% python3 -q
>>> import numpy as np
>>> np.set_printoptions(suppress=True, linewidth=100)
>>> M = np.load("block17.npy")
>>> M
array([[ 8,  2, 10],
       [ 8,  2, 10],
       [ 7,  1,  9]])
>>> rng = np.random.default_rng(26)
>>> lab = rng.permutation(3)
>>> lab
array([2, 1, 0])
>>> B = M[lab][:, lab]
>>> np.allclose(B, M)
False
>>> left, sv, VT = np.linalg.svd(M)
>>> np.argmax(sv[:-1] / (sv[1:] + 1e-6)) + 1
np.int64(2)
>>> B = left[:, :2] @ np.diag(sv[:2]) @ VT[:2]
>>> round(np.abs(M - B).max(), 4)
np.float64(0.0)
>>> left, sv, VT = np.linalg.svd(M)
>>> vecs = VT[:(sv > 1e-8).sum()]
>>> x = M[0] + 2 * M[1] + rng.integers(2) * np.eye(3)[1]
>>> x
array([24.,  7., 30.])
>>> np.linalg.matrix_rank(np.vstack([M, x]))
np.int64(3)
>>> arr = np.load("out6.npy")
>>> arr
array([[-0.6209,  1.4526,  3.1677, -2.2319],
       [ 2.2832, -0.9271,  3.1367,  2.2196],
       [ 3.5397, -1.5155, -0.3282, -2.8931]])
>>> th = np.radians(45)
>>> R = np.eye(4)
>>> R[1, 1] = R[0, 0] = np.cos(th)
>>> R[1, 0], R[0, 1] = -np.sin(th), np.sin(th)
>>> R.round(4)
array([[ 0.7071,  0.7071,  0.    ,  0.    ],
       [-0.7071,  0.7071,  0.    ,  0.    ],
       [ 0.    ,  0.    ,  1.    ,  0.    ],
       [ 0.    ,  0.    ,  0.    ,  1.    ]])
>>> B = arr @ R.T
>>> B.round(4)
array([[ 0.5881,  1.4662,  3.1677, -2.2319],
       [ 0.9589, -2.27  ,  3.1367,  2.2196],
       [ 1.4313, -3.5746, -0.3282, -2.8931]])
>>> gram = arr.T @ arr
>>> np.round(np.linalg.svd(arr, compute_uv=False) ** 2, 4)
array([25.0007, 20.2502, 16.4023])
>>> np.round(np.diag(gram), 4)
array([18.128 ,  5.2663, 19.9809, 18.278 ])
>>> (arr @ arr.T).shape
(3, 3)
>>> W0 = np.array([[4.0, 0.0, 3.0, 3.0],
...     [0.0, 4.0, 0.0, 0.0],
...     [3.0, 0.0, 4.0, 3.0],
...     [3.0, 0.0, 3.0, 4.0]])
>>> w, vecs = np.linalg.eigh(W0)
>>> np.round(vecs @ np.diag(w) @ vecs.T, 4) + 0
array([[4., 0., 3., 3.],
       [0., 4., 0., 0.],
       [3., 0., 4., 3.],
       [3., 0., 3., 4.]])
>>> np.abs(vecs[:, -1]).round(6).argmax()
np.int64(0)
>>> np.round(np.linalg.svd(W0, compute_uv=False), 4)
array([10.,  4.,  1.,  1.])
>>> w.round(4)
array([ 1.,  1.,  4., 10.])
>>> W0.ravel(order="F")
array([4., 0., 3., 3., 0., 4., 0., 0., 3., 0., 4., 3., 3., 0., 3., 4.])
>>> W0.reshape(-1, 2)
array([[4., 0.],
       [3., 3.],
       [0., 4.],
       [0., 0.],
       [3., 0.],
       [4., 3.],
       [3., 0.],
       [3., 4.]])
>>> W0.reshape(2, -1)
array([[4., 0., 3., 3., 0., 4., 0., 0.],
       [3., 0., 4., 3., 3., 0., 3., 4.]])
>>> T = W0.reshape(4, 2, -1)
>>> np.swapaxes(T, 1, 2)[3]
array([[3., 3.],
       [0., 4.]])
>>> np.einsum("ihd,jhd->hij", T, T).shape
(2, 4, 4)
>>> T.transpose(1, 0, 2)
array([[[4., 0.],
        [0., 4.],
        [3., 0.],
        [3., 0.]],

       [[3., 3.],
        [0., 0.],
        [4., 3.],
        [3., 4.]]])
>>> x = np.array([-5, 4, -9, 2])
>>> h1 = np.maximum(W0 @ x, 0)
>>> np.maximum(W0 @ (3 * x), 0)
array([ 0., 48.,  0.,  0.])
>>> h1
array([ 0., 16.,  0.,  0.])
>>> np.maximum(W0 @ x, 0) - np.maximum(-W0 @ x, 0)
array([-41.,  16., -45., -34.])
>>> np.flatnonzero(h1 > 1e-9)
array([1])
>>> P = np.triu(np.array([[-3, -2, -3, -3], [-1, 3, 2, 2], [-2, 2, -1, 2], [1, 2, -3, -2]]), 1) + np.eye(4)
>>> B = P @ W0 @ np.linalg.inv(P)
>>> B
array([[-14., -36.,  12., -12.],
       [ 12.,  28.,  -6.,   6.],
       [  9.,  18.,   1.,   0.],
       [  3.,   6.,   0.,   1.]])
>>> P @ W0 - W0 @ P
array([[-18.,   0.,  -9., -15.],
       [ 12.,   0.,   6.,   6.],
       [  6.,   6.,  15.,   9.],
       [  0.,   6.,   9.,   3.]])
>>> mat = np.loadtxt("arr.csv", delimiter=",")
>>> mat
array([[ -3.1082,  -5.4995,  -6.8708],
       [ -1.2153,  -6.7947,   4.5437],
       [ -0.3435,   1.4884,   8.662 ],
       [  1.7849,  14.5193,  -4.2767],
       [ -0.7772,   7.2713,  -0.3801],
       [  1.5619, -17.4593,  -4.1442],
       [ -1.3875,  -2.8604,   7.5927],
       [ -0.6618,   0.3636,   0.2105],
       [  2.9355,   5.1238,  -4.3418],
       [  0.7765,   9.0533,   8.5051]])
>>> f, g = mat[3], mat[6]
>>> round(float(f @ f), 4)
232.2861
>>> np.round(f @ g, 4)
np.float64(-76.4793)
>>> p = (f @ g) / (f @ f) * f
>>> np.round(g - p, 4)
array([-0.7998,  1.92  ,  6.1846])
>>> p.round(4)
array([-0.5877, -4.7804,  1.4081])
>>> np.linalg.matrix_rank(np.outer(f, g))
np.int64(1)
>>> basis = mat[[4, 8]].astype(float)
>>> for _ in range(4):
...     lab = np.linalg.norm(mat[:, None] - basis, axis=-1).argmin(axis=1)
...     basis = np.array([mat[lab == j].mean(axis=0) for j in range(2)])
... 
>>> lab
array([1, 1, 0, 0, 0, 1, 0, 0, 0, 0])
>>> np.abs(basis[1] - basis[0]).argmax()
np.int64(1)
>>> B = np.c_[mat[:, :1] @ np.array([[-2]]), np.array([-1, -3, -3, 3, -3, 0, 1, 2, 0, -1])]
>>> B
array([[ 6.2164, -1.    ],
       [ 2.4306, -3.    ],
       [ 0.687 , -3.    ],
       [-3.5698,  3.    ],
       [ 1.5544, -3.    ],
       [-3.1238,  0.    ],
       [ 2.775 ,  1.    ],
       [ 1.3236,  2.    ],
       [-5.871 ,  0.    ],
       [-1.553 , -1.    ]])
>>> np.round(np.linalg.norm(np.linalg.qr(mat)[0].T @ B, axis=0) ** 2 / ((B ** 2).sum(axis=0) + 1e-12), 4)
array([1.    , 0.2392])
>>> np.linalg.matrix_rank(np.c_[mat, B])
np.int64(4)
>>> E = np.abs(np.array([[-3, 2, 1, 0], [2, -2, -2, 3], [-3, 1, 0, 1], [2, 3, -1, 1]])) + np.eye(4)
>>> E = E / E.sum(axis=1, keepdims=True)
>>> E.round(4)
array([[0.5714, 0.2857, 0.1429, 0.    ],
       [0.2   , 0.3   , 0.2   , 0.3   ],
       [0.5   , 0.1667, 0.1667, 0.1667],
       [0.25  , 0.375 , 0.125 , 0.25  ]])
>>> x = np.array([1, -5, -5, -2])
>>> h1 = np.maximum(E @ x, 0)
>>> np.flatnonzero(h1 > 1e-9)
array([], dtype=int64)
>>> np.maximum(E @ (3 * x), 0)
array([0., 0., 0., 0.])
>>> E * (h1 > 1e-9)[:, None]
array([[0., 0., 0., 0.],
       [0., 0., 0., 0.],
       [0., 0., 0., 0.],
       [0., 0., 0., 0.]])
>>> th = np.radians(90)
>>> R = np.eye(4)
>>> R[2, 2] = R[0, 0] = np.cos(th)
>>> R[2, 0], R[0, 2] = -np.sin(th), np.sin(th)
>>> R.round(4) + 0
array([[ 0.,  0.,  1.,  0.],
       [ 0.,  1.,  0.,  0.],
       [-1.,  0.,  0.,  0.],
       [ 0.,  0.,  0.,  1.]])
>>> B = E @ R.T
>>> round(float(np.linalg.det(R)), 4), np.trace(R)
(1.0, np.float64(2.0))
>>> B = np.array([[2, 2, 1], [2, 2, -3]])
>>> basis = np.kron(B, E)
>>> basis.round(4)
array([[ 1.1429,  0.5714,  0.2857,  0.    ,  1.1429,  0.5714,  0.2857,  0.    ,  0.5714,  0.2857,
         0.1429,  0.    ],
       [ 0.4   ,  0.6   ,  0.4   ,  0.6   ,  0.4   ,  0.6   ,  0.4   ,  0.6   ,  0.2   ,  0.3   ,
         0.2   ,  0.3   ],
       [ 1.    ,  0.3333,  0.3333,  0.3333,  1.    ,  0.3333,  0.3333,  0.3333,  0.5   ,  0.1667,
         0.1667,  0.1667],
       [ 0.5   ,  0.75  ,  0.25  ,  0.5   ,  0.5   ,  0.75  ,  0.25  ,  0.5   ,  0.25  ,  0.375 ,
         0.125 ,  0.25  ],
       [ 1.1429,  0.5714,  0.2857,  0.    ,  1.1429,  0.5714,  0.2857,  0.    , -1.7143, -0.8571,
        -0.4286, -0.    ],
       [ 0.4   ,  0.6   ,  0.4   ,  0.6   ,  0.4   ,  0.6   ,  0.4   ,  0.6   , -0.6   , -0.9   ,
        -0.6   , -0.9   ],
       [ 1.    ,  0.3333,  0.3333,  0.3333,  1.    ,  0.3333,  0.3333,  0.3333, -1.5   , -0.5   ,
        -0.5   , -0.5   ],
       [ 0.5   ,  0.75  ,  0.25  ,  0.5   ,  0.5   ,  0.75  ,  0.25  ,  0.5   , -0.75  , -1.125 ,
        -0.375 , -0.75  ]])
>>> np.linalg.matrix_rank(basis)
np.int64(8)
>>> basis.shape
(8, 12)
>>> feats = np.array([[-1, 0, -2, -1], [-2, 1, 2, 1], [1, -1, 0, 1]])
>>> feats[0] = feats[2]
>>> feats
array([[ 1, -1,  0,  1],
       [-2,  1,  2,  1],
       [ 1, -1,  0,  1]])
>>> feats @ feats
Traceback (most recent call last):
  File "<python-input-94>", line 1, in <module>
    feats @ feats
    ~~~~~~^~~~~~~
ValueError: matmul: Input operand 1 has a mismatch in its core dimension 0, with gufunc signature (n?,k),(k,m?)->(n?,m?) (size 3 is different from 4)
>>> gram = feats.T @ feats
>>> gram
array([[ 6, -4, -4,  0],
       [-4,  3,  2, -1],
       [-4,  2,  4,  2],
       [ 0, -1,  2,  3]])
>>> np.round(np.linalg.eigvalsh(gram)[::-1], 4) + 0
array([11.4641,  4.5359,  0.    ,  0.    ])
>>> np.allclose(gram, gram.T)
True
>>> left, sv, VT = np.linalg.svd(gram)
>>> sv.round(4) + 0
array([11.4641,  4.5359,  0.    ,  0.    ])
>>> np.argmax(sv[:-1] / (sv[1:] + 1e-6)) + 1
np.int64(2)
>>> B = left[:, :2] @ np.diag(sv[:2]) @ VT[:2]
>>> round(float(np.linalg.norm(gram - B) / np.linalg.norm(gram)), 4)
0.0
>>> round(float(np.abs(gram - B).max()), 4)
0.0
>>> np.round(np.linalg.norm(gram - B, 2), 4), round(float(sv[2]), 4)
(np.float64(0.0), 0.0)
>>> f, g = feats[2], feats[1]
>>> f @ g
np.int64(-2)
>>> p = (f @ g) / (f @ f) * f
>>> p.round(4)
array([-0.6667,  0.6667, -0.    , -0.6667])
>>> np.outer(f, g)
array([[-2,  1,  2,  1],
       [ 2, -1, -2, -1],
       [ 0,  0,  0,  0],
       [-2,  1,  2,  1]])
>>> np.round(g - p, 4)
array([-1.3333,  0.3333,  2.    ,  1.6667])
>>> np.argsort(-np.linalg.norm(feats, axis=0).round(6), kind="stable")[:3]
array([0, 2, 1])
>>> [round(float(x), 4) for x in np.linalg.svd(feats, compute_uv=False)[:3]]
[3.3859, 2.1298, 0.0]
>>> np.linalg.cond(feats) > 100
np.True_
>>> A = np.load("data.npy")
>>> A
array([[6., 1., 1.],
       [1., 6., 1.],
       [1., 1., 6.]])
>>> L = np.linalg.cholesky(A)
>>> round(np.prod(np.diag(L)) ** 2, 4), np.round(np.linalg.det(A), 4)
(np.float64(200.0), np.float64(200.0))
>>> np.linalg.eigvalsh(A).min() > 0
np.True_
>>> np.round(L @ L.T, 4)
array([[6., 1., 1.],
       [1., 6., 1.],
       [1., 1., 6.]])
>>> J = np.load("m.npy")
>>> J
array([[84., 63., 45.],
       [63., 52., 35.],
       [45., 35., 28.]])
>>> J - J[0]
array([[  0.,   0.,   0.],
       [-21., -11., -10.],
       [-39., -28., -17.]])
>>> J.mean(axis=0)
array([64., 50., 36.])
>>> J.sum(axis=1)
array([192., 150., 108.])
>>> np.count_nonzero(J)
np.int64(9)
>>> round(float(np.linalg.norm(J)), 4)
158.057
>>> np.linalg.matrix_rank(J)
np.int64(3)
>>> np.unravel_index(np.abs(J).argmax(), J.shape)
(np.int64(0), np.int64(0))
>>> J[3]
Traceback (most recent call last):
  File "<python-input-130>", line 1, in <module>
    J[3]
    ~^^^
IndexError: index 3 is out of bounds for axis 0 with size 3
>>> J.sum(axis=0)
array([192., 150., 108.])
>>> w, vecs = np.linalg.eig(J)
>>> np.round(J @ vecs[:, 0] - w[0] * vecs[:, 0], 4) + 0
array([0., 0., 0.])
>>> np.prod(w)
np.float64(1422.0)
>>> np.round(np.sort(np.linalg.eigvals(np.linalg.inv(J))), 4)
array([0.0063, 0.3333, 0.3333])
>>> B = J + rng.integers(-2, 3, (3, 1)) @ rng.integers(-2, 3, (1, 3))
>>> B
array([[85., 62., 44.],
       [64., 51., 34.],
       [47., 33., 26.]])
>>> np.round(np.linalg.svd(B - J, compute_uv=False), 4) + 0
array([4.2426, 0.    , 0.    ])
>>> np.abs(B - J).sum(axis=1)
array([3., 3., 6.])
